In [1]: import numpy as np

In [2]: import numpy.linalg as la

In [3]: np.set_printoptions(precision=1, suppress=True, linewidth=120)

In [4]: A = np.loadtxt("data.csv", delimiter=",")

In [5]: A
Out[5]: 
array([[42., 45., 32.],
       [ 0.,  0.,  0.],
       [ 0.,  0.,  0.],
       [ 0.,  0.,  0.],
       [26., 19., 15.],
       [ 0.,  0.,  0.],
       [ 0.,  0.,  0.],
       [12.,  0.,  2.],
       [ 0.,  0.,  0.],
       [30., 23., 18.],
       [ 0.,  0.,  0.],
       [ 0.,  0.,  0.],
       [14.,  3.,  4.],
       [ 0.,  0.,  0.],
       [30., 29., 21.],
       [ 0.,  0.,  0.],
       [ 0.,  0.,  0.],
       [ 0.,  0.,  0.],
       [26., 21., 16.],
       [16., 10.,  8.],
       [ 2.,  7.,  3.],
       [18.,  9.,  8.],
       [ 0.,  0.,  0.],
       [24., 30., 20.],
       [38., 41., 29.],
       [24., 28., 19.],
       [ 0.,  0.,  0.],
       [10., 11.,  7.]])

In [6]: Ac = A - A.mean(axis=1)
ValueError: operands could not be broadcast together with shapes (28,3) (28,) 


In [7]: Ac = A - A.mean(axis=0)

In [8]: left, s, Vt = la.svd(Ac, full_matrices=False)

In [9]: la.matrix_rank(Ac)
Out[9]: np.int64(3)

In [10]: s
Out[10]: array([112.2,  17. ,   1.2])

In [11]: np.abs(Vt[-1])
Out[11]: array([0.2, 0.5, 0.9])

In [12]: np.abs(left[:, 0]).argmax()
Out[12]: np.int64(0)

In [13]: Vt[0] * np.sign(Vt[0, np.abs(Vt[0]).argmax()])
Out[13]: array([0.6, 0.6, 0.5])

In [14]: (np.sign(left[:, 0]) == np.sign(left[0, 0])).astype(int)
Out[14]: array([1, 0, 0, 0, 1, 0, 0, 0, 0, 1, 0, 0, 0, 0, 1, 0, 0, 0, 1, 1, 0, 1, 0, 1, 1, 1, 0, 0])

In [15]: np.searchsorted(np.cumsum(s ** 2) / (s ** 2).sum(), 0.9) + 1
Out[15]: np.int64(1)

In [16]: round(float((s ** 2).sum() ** 2 / (s ** 4).sum()), 1)
Out[16]: 1.0

In [17]: np.round(s ** 2 / (s ** 2).sum(), 1) + 0
Out[17]: array([1., 0., 0.])
